$ python3 -q
>>> import numpy as np
>>> np.set_printoptions(suppress=True, linewidth=100)
>>> m1 = np.loadtxt("block17.csv", delimiter=",")
>>> m1
array([[ 0.2,  0.2,  0.3, -0.7,  0.3,  1.1,  0.1,  0.1,  0.5, -0.4,  0.2, -0.4, -0.6, -0.1],
       [ 0. , -0.8, -0.4,  0.4, -1.1, -0.2,  0.7, -0.2,  0.2, -1.2,  1.1,  0.8, -0.8,  0.9],
       [ 0.1,  0.1,  0.6, -0.1,  0. ,  1.9,  0.6,  0.5, -0.7, -1.2, -1.2, -1.1,  0.2,  0.9],
       [ 0.1,  0.2,  1.4, -0.4,  1.3, -0.2,  1.2,  0.7,  0.4, -0.3, -0.8,  0.6, -0.1, -0.3],
       [ 0. ,  1.3, -1.6, -0.3, -0.5, -0.7,  0.3,  1.4,  0. ,  0.8,  1.2,  0.8,  0.6, -0.9]])
>>> out = m1 / np.sqrt((m1 ** 2).mean(axis=1, keepdims=True))
>>> out[2].round(2)
array([ 0.12,  0.12,  0.71, -0.12,  0.  ,  2.24,  0.71,  0.59, -0.83, -1.42, -1.42, -1.3 ,  0.24,
        1.06])
>>> np.linalg.matrix_rank(out) == np.linalg.matrix_rank(m1)
np.True_
>>> T = np.stack([m1, 5 * m1, m1[::-1]])
>>> np.round(np.einsum("bij,cij->bc", T, T), 2)
array([[ 38.72, 193.6 ,   3.74],
       [193.6 , 968.  ,  18.7 ],
       [  3.74,  18.7 ,  38.72]])
>>> np.linalg.matrix_rank(T)
array([5, 5, 5])
>>> out = np.array([[6, 4],
...     [2, 0],
...     [1, -5],
...     [-1, -9],
...     [2, 1],
...     [1, 3],
...     [-5, 4],
...     [-5, -8],
...     [4, -5],
...     [4, -2],
...     [-2, 6],
...     [7, 8],
...     [3, -5],
...     [-4, 2]])
>>> np.round(m1 @ out, 2)
array([[ -0.9,   7.9],
       [-13.9,  21.3],
       [-18. ,  -6.9],
       [  2.8,  -4.6],
       [  2.9,   5.3]])
>>> np.linalg.norm(m1, axis=1).argmax()
np.int64(4)
>>> np.round(np.linalg.norm(m1[4], 1), 2), round(float(np.linalg.norm(m1[4], np.inf)), 2)
(np.float64(10.4), 1.6)
>>> round(np.linalg.norm(m1) ** 2 / np.linalg.norm(m1, 2) ** 2, 2)
np.float64(2.27)
>>> round(float(np.linalg.norm(m1, 1)), 2), round(float(np.linalg.norm(m1, np.inf)), 2)
(4.5, 10.4)
>>> np.round(np.linalg.norm(m1, "nuc"), 2)
np.float64(13.17)
>>> m1[4] @ m1[2]
np.float64(-5.22)
>>> rng = np.random.default_rng(773230)
>>> W0 = np.array([[-2, 0, -2, -1, -2, -1, 1, 1],
...     [-1, 2, 1, 1, -1, -2, 2, 1],
...     [0, 2, 1, -2, 2, 2, 2, 0],
...     [-2, 0, -1, 2, -2, 1, 0, -2],
...     [0, 1, 2, -2, -1, -1, 2, -1],
...     [1, 1, -1, -1, 1, -1, 1, -1],
...     [2, -2, 1, -1, 2, 1, 0, 0],
...     [-2, 1, -2, -2, 1, 1, 2, 0],
...     [1, 1, -1, -2, 2, 1, -2, 2],
...     [-2, -2, 1, 0, 2, -1, 1, -2],
...     [1, -2, 2, 1, 1, 2, 1, 1],
...     [0, -2, 0, 2, 1, 0, -1, -1],
...     [-1, 1, -2, 2, -1, 1, 1, -1],
...     [0, -1, 1, 1, 1, -1, 0, -1]]) * (rng.random((14, 8)) < 0.3)
>>> W0
array([[ 0,  0, -2, -1, -2,  0,  0,  0],
       [ 0,  0,  0,  0,  0,  0,  0,  0],
       [ 0,  0,  0,  0,  0,  0,  2,  0],
       [-2,  0, -1,  0, -2,  0,  0,  0],
       [ 0,  1,  0, -2,  0, -1,  0,  0],
       [ 0,  0, -1, -1,  0, -1,  0, -1],
       [ 2, -2,  0, -1,  0,  1,  0,  0],
       [ 0,  0,  0,  0,  1,  0,  0,  0],
       [ 0,  1,  0,  0,  0,  1, -2,  2],
       [ 0, -2,  0,  0,  0,  0,  1, -2],
       [ 0,  0,  0,  0,  0,  0,  0,  0],
       [ 0, -2,  0,  2,  0,  0,  0,  0],
       [ 0,  1,  0,  0,  0,  0,  1,  0],
       [ 0,  0,  1,  1,  1,  0,  0, -1]])
>>> proj = W0 @ np.linalg.solve(W0.T @ W0, W0.T)
>>> np.allclose(proj @ proj, proj)
True
>>> np.round(proj @ W0[:, 1], 2) + 0
array([ 0.,  0.,  0.,  0.,  1.,  0., -2.,  0.,  1., -2.,  0., -2.,  1.,  0.])
>>> M = np.load("dump.npy")
>>> M.round(2)
array([[0.33, 0.23, 0.  , 0.39, 0.1 , 0.08],
       [0.23, 0.16, 0.  , 0.27, 0.07, 0.06],
       [0.  , 0.  , 0.  , 0.  , 0.  , 0.  ],
       [0.39, 0.27, 0.  , 0.46, 0.12, 0.1 ],
       [0.1 , 0.07, 0.  , 0.12, 0.03, 0.03],
       [0.08, 0.06, 0.  , 0.1 , 0.03, 0.02]])
>>> np.round(np.linalg.norm(M, 2), 2)
np.float64(1.0)
>>> round(np.linalg.norm(M, 1), 2), np.round(np.linalg.norm(M, np.inf), 2)
(np.float64(1.34), np.float64(1.34))
>>> np.round(np.linalg.norm(M, axis=1), 2)
array([0.57, 0.39, 0.  , 0.68, 0.18, 0.14])
